$ python -q
>>> import numpy as np
>>> np.set_printoptions(suppress=True, linewidth=100)
>>> rnd = lambda a: np.round(a, 1) + 0
>>> E = np.load("sample9.npy")
>>> print(E)
[[  2   2   0  -1]
 [  2  -1  -2   1]
 [  0   1  -2   0]
 [  3  -2  -4   2]
 [  2  -2  -4   4]
 [  1   0  -2   6]
 [  0   2  -5   7]
 [  1   3  -7  10]
 [ -2   5  -8  12]
 [  0   2 -11  15]
 [ -3   4 -13  17]
 [ -5   2 -16  19]
 [ -5   3 -16  17]
 [ -6   4 -15  20]
 [ -6   2 -18  20]
 [ -6  -1 -20  23]
 [ -3  -3 -19  20]
 [ -6   0 -16  20]
 [ -4   2 -17  18]
 [ -7   4 -15  17]
 [ -7   5 -15  16]
 [-10   7 -12  16]
 [-11   4 -11  19]
 [-13   1 -12  21]
 [-16   0  -9  20]
 [-13   2  -9  22]
 [-14  -1  -8  20]
 [-17   0 -10  23]
 [-16  -2  -7  20]
 [-14   0  -6  20]
 [-15  -3  -8  21]
 [-18   0  -9  18]
 [-18   1  -8  18]]
>>> Y = E / np.linalg.norm(E, axis=1, keepdims=True)
>>> G = Y @ Y.T
>>> rnd(G[30])
array([-0.7,  0.1,  0.2,  0.2,  0.5,  0.7,  0.8,  0.7,  0.8,  0.8,  0.8,  0.9,  0.8,  0.9,  0.9,
        0.9,  0.8,  0.9,  0.8,  0.9,  0.9,  0.9,  0.9,  1. ,  1. ,  1. ,  1. ,  1. ,  1. ,  1. ,
        1. ,  1. ,  1. ])
>>> rnd(np.degrees(np.arccos(np.clip(G[30, 12], -1, 1))))
np.float64(32.6)
>>> Ac = (E - E.mean(axis=0)) / E.std(axis=0)
>>> np.argwhere(np.abs(Ac) > 2)
array([[ 0,  3],
       [ 2,  3],
       [21,  1]])
>>> beta = np.linalg.lstsq(np.delete(Ac, 1, axis=1), Ac[:, 1])[0]
>>> rnd(beta)
array([-0.1, -0.5, -0.4])
>>> np.abs(beta).argmax()
np.int64(1)
>>> C = E[[5, 15]].astype(float)
>>> for _ in range(3):
...     labels = np.linalg.norm(E[:, None] - C, axis=-1).argmin(axis=1)
...     C = np.array([E[labels == j].mean(axis=0) for j in range(2)])
... 
>>> labels
array([0, 0, 0, 0, 0, 0, 0, 0, 0, 1, 1, 1, 1, 1, 1, 1, 1, 1, 1, 1, 1, 1, 1, 1, 1, 1, 1, 1, 1, 1, 1,
       1, 1])
>>> rnd(C[1] - C[0])
array([-10.7,   0.5,  -8.7,  14.6])
>>> M = np.loadtxt("out1.csv", delimiter=",")
>>> rnd(M)
array([[-0.1, -0.2, -0.5,  0.4, -0.1,  0.2, -0.2,  0.5, -0.4, -0.3,  0.2],
       [ 0.4,  0. ,  0.1,  0.1, -0.1,  0.4,  0.2,  0.2, -0.2,  0.7,  0.1],
       [ 0.3, -0.4, -0.4, -0.3, -0.1,  0.4,  0.2, -0.4, -0.1, -0.2, -0.2],
       [ 0. ,  0.4,  0. , -0.2, -0.8,  0.2, -0.2,  0.2,  0.3, -0.1, -0.1],
       [ 0. , -0.2,  0.5,  0.1, -0.3,  0. , -0.3, -0.4, -0.4, -0.2,  0.4],
       [-0.5, -0.2, -0.2, -0.3,  0.1,  0.2, -0.4, -0.2,  0.1,  0.4,  0.2],
       [ 0.1,  0.3, -0.3,  0. , -0.1, -0.4, -0.4, -0.2, -0.5,  0.3, -0.5],
       [-0.6,  0.3,  0.1,  0.1,  0. ,  0.4,  0.4, -0.2, -0.3, -0.1, -0.3],
       [-0.3, -0.3, -0.2,  0.2, -0.5, -0.5,  0.4, -0.2,  0.1,  0.2,  0.1],
       [-0.1, -0.5,  0.3,  0.3, -0.1,  0. , -0.2,  0.2,  0.1,  0. , -0.6],
       [-0.2, -0.2,  0.2, -0.7,  0. , -0.2,  0.1,  0.5, -0.4,  0. ,  0. ]])
>>> x = np.array([4, 0, -8, 4, 9, -5, -1, 6, -2, 3, -2])
>>> rnd(np.linalg.det(M))
np.float64(1.0)
>>> [p for p in range(1, 25) if np.allclose(np.linalg.matrix_power(M, p), np.eye(11))]
[]
>>> rnd(np.sort(np.abs(np.degrees(np.angle(np.linalg.eigvals(M))))))
array([  0. ,  52.2,  52.2,  86.3,  86.3, 111.9, 111.9, 124.7, 124.7, 153.8, 153.8])
>>> rnd(np.linalg.inv(M))
array([[-0.1,  0.4,  0.3,  0. ,  0. , -0.5,  0.1, -0.6, -0.3, -0.1, -0.2],
       [-0.2,  0. , -0.4,  0.4, -0.2, -0.2,  0.3,  0.3, -0.3, -0.5, -0.2],
       [-0.5,  0.1, -0.4,  0. ,  0.5, -0.2, -0.3,  0.1, -0.2,  0.3,  0.2],
       [ 0.4,  0.1, -0.3, -0.2,  0.1, -0.3,  0. ,  0.1,  0.2,  0.3, -0.7],
       [-0.1, -0.1, -0.1, -0.8, -0.3,  0.1, -0.1,  0. , -0.5, -0.1,  0. ],
       [ 0.2,  0.4,  0.4,  0.2,  0. ,  0.2, -0.4,  0.4, -0.5,  0. , -0.2],
       [-0.2,  0.2,  0.2, -0.2, -0.3, -0.4, -0.4,  0.4,  0.4, -0.2,  0.1],
       [ 0.5,  0.2, -0.4,  0.2, -0.4, -0.2, -0.2, -0.2, -0.2,  0.2,  0.5],
       [-0.4, -0.2, -0.1,  0.3, -0.4,  0.1, -0.5, -0.3,  0.1,  0.1, -0.4],
       [-0.3,  0.7, -0.2, -0.1, -0.2,  0.4,  0.3, -0.1,  0.2,  0. ,  0. ],
       [ 0.2,  0.1, -0.2, -0.1,  0.4,  0.2, -0.5, -0.3,  0.1, -0.6,  0. ]])
>>> rnd(np.linalg.norm(x)), rnd(np.linalg.norm(M @ x))
(np.float64(16.0), np.float64(16.0))
